% python3 -q
>>> import numpy as np
>>> import numpy.linalg as la
>>> np.set_printoptions(precision=2, suppress=True, linewidth=120, floatmode="fixed")
>>> u = np.array([2, -3, -3])
>>> rng = np.random.default_rng(31423)
>>> W0 = np.outer(rng.normal(size=27), u) + 0.3 * rng.normal(size=(27, 3))
>>> W0
array([[-0.76,  1.16,  1.21],
       [-0.93,  1.11,  1.07],
       [-2.86,  4.55,  5.27],
       [ 1.00, -0.65, -0.23],
       [ 0.49, -0.45, -0.31],
       [-1.91,  2.68,  2.58],
       [-0.67,  0.28,  0.57],
       [ 1.66, -3.28, -2.96],
       [-4.17,  7.54,  7.32],
       [-2.27,  3.05,  3.13],
       [ 0.12,  0.30,  0.43],
       [ 0.92, -1.55, -1.80],
       [ 0.04,  0.03,  0.20],
       [-0.90,  2.02,  1.91],
       [ 0.01, -0.51, -0.48],
       [-1.68,  3.09,  2.68],
       [ 1.43, -2.26, -2.67],
       [-0.89,  1.00,  1.24],
       [ 3.54, -6.15, -6.55],
       [ 3.63, -6.23, -5.35],
       [ 0.74, -1.10, -0.78],
       [-2.71,  4.11,  4.08],
       [-0.11, -0.58, -0.51],
       [ 0.77, -0.81, -1.65],
       [ 1.39, -2.63, -1.84],
       [-1.59,  2.69,  2.14],
       [ 3.70, -6.23, -5.99]])
>>> cen = W0 - W0.mean(axis=0)
>>> left, sigma, VT = la.svd(cen, full_matrices=False)
>>> np.abs(VT[-1])
array([0.77, 0.62, 0.16])
>>> np.abs(VT[0]).argmax()
np.int64(1)
>>> VT[0] * np.sign(VT[0, np.abs(VT[0]).argmax()])
array([-0.39,  0.66,  0.64])
>>> (np.sign(left[:, 0]) == np.sign(left[0, 0])).astype(int)
array([1, 1, 1, 0, 0, 1, 1, 0, 1, 1, 1, 0, 1, 1, 0, 1, 0, 1, 0, 0, 0, 1, 0, 0, 0, 1, 0])
>>> sigma
array([25.36,  1.50,  1.20])
>>> np.searchsorted(np.cumsum(sigma ** 2) / (sigma ** 2).sum(), 0.9) + 1
np.int64(1)
>>> print(la.matrix_rank(cen))
3
>>> np.round(sigma ** 2 / (sigma ** 2).sum(), 2) + 0
array([0.99, 0.00, 0.00])
>>> np.round(cen.mean(axis=0), 2) + 0
array([0.00, 0.00, 0.00])
>>> np.abs(left[:, 0]).argmax()
np.int64(8)
>>> w1 = np.array([[-4, 3, -1, 4], [3, 5, 5, -5], [4, 1, -1, 3]])
>>> coef = np.array([2, -3, 0, 3])
>>> act = np.maximum(W0 @ w1 + coef, 0)
>>> (act > 0).astype(int)
array([[1, 1, 1, 0],
       [1, 1, 1, 0],
       [1, 1, 1, 0],
       [0, 0, 0, 1],
       [0, 0, 0, 1],
       [1, 1, 1, 0],
       [1, 0, 1, 1],
       [0, 0, 0, 1],
       [1, 1, 1, 0],
       [1, 1, 1, 0],
       [1, 0, 1, 1],
       [0, 0, 0, 1],
       [1, 0, 0, 1],
       [1, 1, 1, 0],
       [0, 0, 0, 1],
       [1, 1, 1, 0],
       [0, 0, 0, 1],
       [1, 1, 1, 0],
       [0, 0, 0, 1],
       [0, 0, 0, 1],
       [0, 0, 0, 1],
       [1, 1, 1, 0],
       [0, 0, 0, 1],
       [0, 0, 0, 1],
       [0, 0, 0, 1],
       [1, 1, 1, 0],
       [0, 0, 0, 1]])
>>> la.matrix_rank(act)
np.int64(4)
>>> Z = np.array([[7, 9], [9, 4], [4, 5], [9, 3]])
>>> w1 @ Z
array([[ 31, -17],
       [ 41,  57],
       [ 60,  44]])
>>> left, sigma, VT = la.svd(W0)
>>> sigma
array([25.37,  1.51,  1.22])
>>> other = left[:, :1] @ np.diag(sigma[:1]) @ VT[:1]
>>> print(la.matrix_rank(other))
1
>>> round(float(np.abs(W0 - other).max()), 2)
0.62
>>> round(float(la.norm(W0 - other) / la.norm(W0)), 2)
0.08
>>> la.matrix_rank(W0, rtol=0.05)
np.int64(2)
